$ python -q
>>> import numpy as np
>>> np.set_printoptions(precision=2, suppress=True, linewidth=160, sign=" ")
>>> A = 0.7 ** np.abs(np.subtract.outer(np.arange(10), np.arange(10)))
>>> A
array([[ 1.  ,  0.7 ,  0.49,  0.34,  0.24,  0.17,  0.12,  0.08,  0.06,  0.04],
       [ 0.7 ,  1.  ,  0.7 ,  0.49,  0.34,  0.24,  0.17,  0.12,  0.08,  0.06],
       [ 0.49,  0.7 ,  1.  ,  0.7 ,  0.49,  0.34,  0.24,  0.17,  0.12,  0.08],
       [ 0.34,  0.49,  0.7 ,  1.  ,  0.7 ,  0.49,  0.34,  0.24,  0.17,  0.12],
       [ 0.24,  0.34,  0.49,  0.7 ,  1.  ,  0.7 ,  0.49,  0.34,  0.24,  0.17],
       [ 0.17,  0.24,  0.34,  0.49,  0.7 ,  1.  ,  0.7 ,  0.49,  0.34,  0.24],
       [ 0.12,  0.17,  0.24,  0.34,  0.49,  0.7 ,  1.  ,  0.7 ,  0.49,  0.34],
       [ 0.08,  0.12,  0.17,  0.24,  0.34,  0.49,  0.7 ,  1.  ,  0.7 ,  0.49],
       [ 0.06,  0.08,  0.12,  0.17,  0.24,  0.34,  0.49,  0.7 ,  1.  ,  0.7 ],
       [ 0.04,  0.06,  0.08,  0.12,  0.17,  0.24,  0.34,  0.49,  0.7 ,  1.  ]])
>>> q, evecs = np.linalg.qr(A[:, :2])[0], np.linalg.qr(A[:, 2:])[0]
>>> sigma = np.linalg.svd(q.T @ evecs, compute_uv=False)
>>> np.round(np.linalg.norm(q @ q.T - evecs @ evecs.T, 2), 2)
np.float64(1.0)
>>> (sigma > 0.9).sum()
np.int64(1)
>>> m1 = np.load("case13.npy")
>>> m1
array([[ 0,  3,  2,  1],
       [ 0,  0,  1,  2],
       [ 0,  0,  0,  0],
       [ 0,  0,  0,  0]])
>>> left, sigma, Vh = np.linalg.svd(m1)
>>> sigma
array([ 3.94,  1.87,  0.  ,  0.  ])
>>> out = left[:, :2] @ np.diag(sigma[:2]) @ Vh[:2]
>>> np.round(np.linalg.norm(m1 - out) / np.linalg.norm(m1), 2)
np.float64(0.0)
>>> out.round(2) + 0
array([[ 0.,  3.,  2.,  1.],
       [ 0.,  0.,  1.,  2.],
       [ 0.,  0.,  0.,  0.],
       [ 0.,  0.,  0.,  0.]])
>>> E = np.load("mat.npy")
>>> E
array([[-33.76,  16.93,   2.99,  23.63],
       [-15.57,   2.5 ,   6.54,   6.83],
       [ 16.15, -32.97,  23.3 ,   8.03],
       [ 27.98,  -5.52,  -4.67,   4.61],
       [ 20.19, -24.52,   7.85,  20.29],
       [-22.56, -35.49,  27.37,  17.08],
       [ -7.24,  18.27,  11.58, -16.72],
       [-18.17, -23.95, -13.57,  37.51],
       [  2.74,   2.61,  16.76, -10.98],
       [ -6.75, -16.61, -20.09, -31.14],
       [ -7.73,  12.05,  -5.17, -14.35],
       [  4.57,  -4.51,  -2.53, -14.77],
       [ 10.25, -26.14, -12.24, -28.13],
       [ -9.51, -38.85, -14.97, -18.49],
       [-16.31,   1.07, -12.9 ,  -8.91],
       [-12.99, -26.87,  24.28,  14.91],
       [ 19.63, -13.  ,  -6.51,   4.8 ],
       [ -2.14,  23.89, -22.22, -20.13]])
>>> proj = E @ np.linalg.solve(E.T @ E, E.T)
>>> np.linalg.matrix_rank(np.eye(18) - proj)
np.int64(14)
>>> ang = np.radians(120)
>>> R = np.eye(4)
>>> R[3, 3] = R[1, 1] = np.cos(ang)
>>> R[3, 1], R[1, 3] = -np.sin(ang), np.sin(ang)
>>> R
array([[ 1.  ,  0.  ,  0.  ,  0.  ],
       [ 0.  , -0.5 ,  0.  ,  0.87],
       [ 0.  ,  0.  ,  1.  ,  0.  ],
       [ 0.  , -0.87,  0.  , -0.5 ]])
>>> out = E @ R.T
>>> np.abs(out - E).max(axis=0)
array([  0.  ,  68.41,   0.  ,  64.83])
>>> np.allclose(E @ E.T, out @ out.T)
True
>>> np.allclose(np.linalg.norm(E, axis=1), np.linalg.norm(out, axis=1))
True
>>> L = np.linalg.cholesky(A)
>>> L @ L.T
array([[ 1.  ,  0.7 ,  0.49,  0.34,  0.24,  0.17,  0.12,  0.08,  0.06,  0.04],
       [ 0.7 ,  1.  ,  0.7 ,  0.49,  0.34,  0.24,  0.17,  0.12,  0.08,  0.06],
       [ 0.49,  0.7 ,  1.  ,  0.7 ,  0.49,  0.34,  0.24,  0.17,  0.12,  0.08],
       [ 0.34,  0.49,  0.7 ,  1.  ,  0.7 ,  0.49,  0.34,  0.24,  0.17,  0.12],
       [ 0.24,  0.34,  0.49,  0.7 ,  1.  ,  0.7 ,  0.49,  0.34,  0.24,  0.17],
       [ 0.17,  0.24,  0.34,  0.49,  0.7 ,  1.  ,  0.7 ,  0.49,  0.34,  0.24],
       [ 0.12,  0.17,  0.24,  0.34,  0.49,  0.7 ,  1.  ,  0.7 ,  0.49,  0.34],
       [ 0.08,  0.12,  0.17,  0.24,  0.34,  0.49,  0.7 ,  1.  ,  0.7 ,  0.49],
       [ 0.06,  0.08,  0.12,  0.17,  0.24,  0.34,  0.49,  0.7 ,  1.  ,  0.7 ],
       [ 0.04,  0.06,  0.08,  0.12,  0.17,  0.24,  0.34,  0.49,  0.7 ,  1.  ]])
>>> np.linalg.eigvalsh(A).min() > 0
np.True_
>>> A / np.sqrt(np.outer(np.diag(A), np.diag(A)))
array([[ 1.  ,  0.7 ,  0.49,  0.34,  0.24,  0.17,  0.12,  0.08,  0.06,  0.04],
       [ 0.7 ,  1.  ,  0.7 ,  0.49,  0.34,  0.24,  0.17,  0.12,  0.08,  0.06],
       [ 0.49,  0.7 ,  1.  ,  0.7 ,  0.49,  0.34,  0.24,  0.17,  0.12,  0.08],
       [ 0.34,  0.49,  0.7 ,  1.  ,  0.7 ,  0.49,  0.34,  0.24,  0.17,  0.12],
       [ 0.24,  0.34,  0.49,  0.7 ,  1.  ,  0.7 ,  0.49,  0.34,  0.24,  0.17],
       [ 0.17,  0.24,  0.34,  0.49,  0.7 ,  1.  ,  0.7 ,  0.49,  0.34,  0.24],
       [ 0.12,  0.17,  0.24,  0.34,  0.49,  0.7 ,  1.  ,  0.7 ,  0.49,  0.34],
       [ 0.08,  0.12,  0.17,  0.24,  0.34,  0.49,  0.7 ,  1.  ,  0.7 ,  0.49],
       [ 0.06,  0.08,  0.12,  0.17,  0.24,  0.34,  0.49,  0.7 ,  1.  ,  0.7 ],
       [ 0.04,  0.06,  0.08,  0.12,  0.17,  0.24,  0.34,  0.49,  0.7 ,  1.  ]])
>>> L
array([[ 1.  ,  0.  ,  0.  ,  0.  ,  0.  ,  0.  ,  0.  ,  0.  ,  0.  ,  0.  ],
       [ 0.7 ,  0.71,  0.  ,  0.  ,  0.  ,  0.  ,  0.  ,  0.  ,  0.  ,  0.  ],
       [ 0.49,  0.5 ,  0.71,  0.  ,  0.  ,  0.  ,  0.  ,  0.  ,  0.  ,  0.  ],
       [ 0.34,  0.35,  0.5 ,  0.71,  0.  ,  0.  ,  0.  ,  0.  ,  0.  ,  0.  ],
       [ 0.24,  0.24,  0.35,  0.5 ,  0.71,  0.  ,  0.  ,  0.  ,  0.  ,  0.  ],
       [ 0.17,  0.17,  0.24,  0.35,  0.5 ,  0.71,  0.  ,  0.  ,  0.  ,  0.  ],
       [ 0.12,  0.12,  0.17,  0.24,  0.35,  0.5 ,  0.71,  0.  ,  0.  ,  0.  ],
       [ 0.08,  0.08,  0.12,  0.17,  0.24,  0.35,  0.5 ,  0.71,  0.  ,  0.  ],
       [ 0.06,  0.06,  0.08,  0.12,  0.17,  0.24,  0.35,  0.5 ,  0.71,  0.  ],
       [ 0.04,  0.04,  0.06,  0.08,  0.12,  0.17,  0.24,  0.35,  0.5 ,  0.71]])
>>> np.diag(L) ** 2
array([ 1.  ,  0.51,  0.51,  0.51,  0.51,  0.51,  0.51,  0.51,  0.51,  0.51])
>>> left, sigma = np.linalg.svd(L)
Traceback (most recent call last):
  File "<python-input-34>", line 1, in <module>
    left, sigma = np.linalg.svd(L)
    ^^^^^^^^^^^
ValueError: too many values to unpack (expected 2)
>>> left, sigma, Vh = np.linalg.svd(L, full_matrices=False)
>>> np.round(left.T @ L @ Vh.T, 2) + 0
array([[ 2.06,  0.  ,  0.  ,  0.  ,  0.  ,  0.  ,  0.  ,  0.  ,  0.  ,  0.  ],
       [ 0.  ,  1.5 ,  0.  ,  0.  ,  0.  ,  0.  ,  0.  ,  0.  ,  0.  ,  0.  ],
       [ 0.  ,  0.  ,  1.08,  0.  ,  0.  ,  0.  ,  0.  ,  0.  ,  0.  ,  0.  ],
       [ 0.  ,  0.  ,  0.  ,  0.83,  0.  ,  0.  ,  0.  ,  0.  ,  0.  ,  0.  ],
       [ 0.  ,  0.  ,  0.  ,  0.  ,  0.68,  0.  ,  0.  ,  0.  ,  0.  ,  0.  ],
       [ 0.  ,  0.  ,  0.  ,  0.  ,  0.  ,  0.58,  0.  ,  0.  ,  0.  ,  0.  ],
       [ 0.  ,  0.  ,  0.  ,  0.  ,  0.  ,  0.  ,  0.51,  0.  ,  0.  ,  0.  ],
       [ 0.  ,  0.  ,  0.  ,  0.  ,  0.  ,  0.  ,  0.  ,  0.47,  0.  ,  0.  ],
       [ 0.  ,  0.  ,  0.  ,  0.  ,  0.  ,  0.  ,  0.  ,  0.  ,  0.44,  0.  ],
       [ 0.  ,  0.  ,  0.  ,  0.  ,  0.  ,  0.  ,  0.  ,  0.  ,  0.  ,  0.42]])
>>> sigma
array([ 2.06,  1.5 ,  1.08,  0.83,  0.68,  0.58,  0.51,  0.47,  0.44,  0.42])
>>> np.round(Vh @ Vh.T, 2) + 0
array([[ 1.,  0.,  0.,  0.,  0.,  0.,  0.,  0.,  0.,  0.],
       [ 0.,  1.,  0.,  0.,  0.,  0.,  0.,  0.,  0.,  0.],
       [ 0.,  0.,  1.,  0.,  0.,  0.,  0.,  0.,  0.,  0.],
       [ 0.,  0.,  0.,  1.,  0.,  0.,  0.,  0.,  0.,  0.],
       [ 0.,  0.,  0.,  0.,  1.,  0.,  0.,  0.,  0.,  0.],
       [ 0.,  0.,  0.,  0.,  0.,  1.,  0.,  0.,  0.,  0.],
       [ 0.,  0.,  0.,  0.,  0.,  0.,  1.,  0.,  0.,  0.],
       [ 0.,  0.,  0.,  0.,  0.,  0.,  0.,  1.,  0.,  0.],
       [ 0.,  0.,  0.,  0.,  0.,  0.,  0.,  0.,  1.,  0.],
       [ 0.,  0.,  0.,  0.,  0.,  0.,  0.,  0.,  0.,  1.]])
>>> np.round(left.T @ left, 2) + 0
array([[ 1.,  0.,  0.,  0.,  0.,  0.,  0.,  0.,  0.,  0.],
       [ 0.,  1.,  0.,  0.,  0.,  0.,  0.,  0.,  0.,  0.],
       [ 0.,  0.,  1.,  0.,  0.,  0.,  0.,  0.,  0.,  0.],
       [ 0.,  0.,  0.,  1.,  0.,  0.,  0.,  0.,  0.,  0.],
       [ 0.,  0.,  0.,  0.,  1.,  0.,  0.,  0.,  0.,  0.],
       [ 0.,  0.,  0.,  0.,  0.,  1.,  0.,  0.,  0.,  0.],
       [ 0.,  0.,  0.,  0.,  0.,  0.,  1.,  0.,  0.,  0.],
       [ 0.,  0.,  0.,  0.,  0.,  0.,  0.,  1.,  0.,  0.],
       [ 0.,  0.,  0.,  0.,  0.,  0.,  0.,  0.,  1.,  0.],
       [ 0.,  0.,  0.,  0.,  0.,  0.,  0.,  0.,  0.,  1.]])
>>> np.round(np.sqrt((sigma ** 2).sum()), 2), round(np.linalg.norm(L), 2)
(np.float64(3.16), np.float64(3.16))
>>> np.abs(left[:, 0]).round(6).argmax()
np.int64(4)
>>> np.allclose(left * sigma @ Vh, L)
True
>>> C = E[[15, 17]].astype(float)
>>> for _ in range(7):
...     z = np.linalg.norm(E[:, None] - C, axis=-1).argmin(axis=1)
...     C = np.array([E[z == j].mean(axis=0) for j in range(2)])
... 
>>> z
array([ 0,  0,  0,  1,  0,  0,  1,  0,  1,  1,  1,  1,  1,  1,  1,  0,  1,  1])
>>> np.abs(C[1] - C[0]).argmax()
np.int64(3)
>>> C[1] - C[0]
array([ 10.94,  13.52, -17.88, -32.34])
>>> C
array([[ -9.53, -17.77,  11.25,  18.33],
       [  1.41,  -4.25,  -6.63, -14.02]])
>>> np.bincount(z)
array([  7,  11])
>>> mat = np.array([[0, 3, 2, 2, 1, 2, 2, 0],
...     [0, 2, 0, 0, 3, 3, 2, 3],
...     [0, 0, 1, 2, 3, 2, 0, 2],
...     [1, 3, 3, 0, 2, 2, 0, 3],
...     [2, 3, 0, 0, 2, 2, 0, 1],
...     [0, 2, 3, 0, 3, 2, 1, 3],
...     [0, 3, 1, 0, 1, 1, 0, 0],
...     [1, 1, 3, 2, 2, 3, 0, 1],
...     [0, 1, 0, 1, 2, 1, 2, 2],
...     [0, 3, 3, 3, 3, 0, 2, 1]])
>>> mat[4] = mat[3]
>>> mat
array([[ 0,  3,  2,  2,  1,  2,  2,  0],
       [ 0,  2,  0,  0,  3,  3,  2,  3],
       [ 0,  0,  1,  2,  3,  2,  0,  2],
       [ 1,  3,  3,  0,  2,  2,  0,  3],
       [ 1,  3,  3,  0,  2,  2,  0,  3],
       [ 0,  2,  3,  0,  3,  2,  1,  3],
       [ 0,  3,  1,  0,  1,  1,  0,  0],
       [ 1,  1,  3,  2,  2,  3,  0,  1],
       [ 0,  1,  0,  1,  2,  1,  2,  2],
       [ 0,  3,  3,  3,  3,  0,  2,  1]])
>>> # rows 3 and 4 are equal
>>> f = np.array([6, 3, 5])
>>> np.correlate(mat[7], mat[2], "full")
array([  2,   2,   8,   9,  15,  22,  17,  21,  15,  10,   6,   2,   1,   0,   0])
>>> np.cross(mat[7, :3], mat[2, :3])
array([ 1, -1,  0])
>>> J = 5 * np.eye(4) + np.eye(4, k=1)
>>> J
array([[ 5.,  1.,  0.,  0.],
       [ 0.,  5.,  1.,  0.],
       [ 0.,  0.,  5.,  1.],
       [ 0.,  0.,  0.,  5.]])
>>> # triangular
>>> w, evecs = np.linalg.eig(J)
>>> np.sort(np.linalg.eigvals(np.linalg.inv(J)))
array([ 0.2,  0.2,  0.2,  0.2])
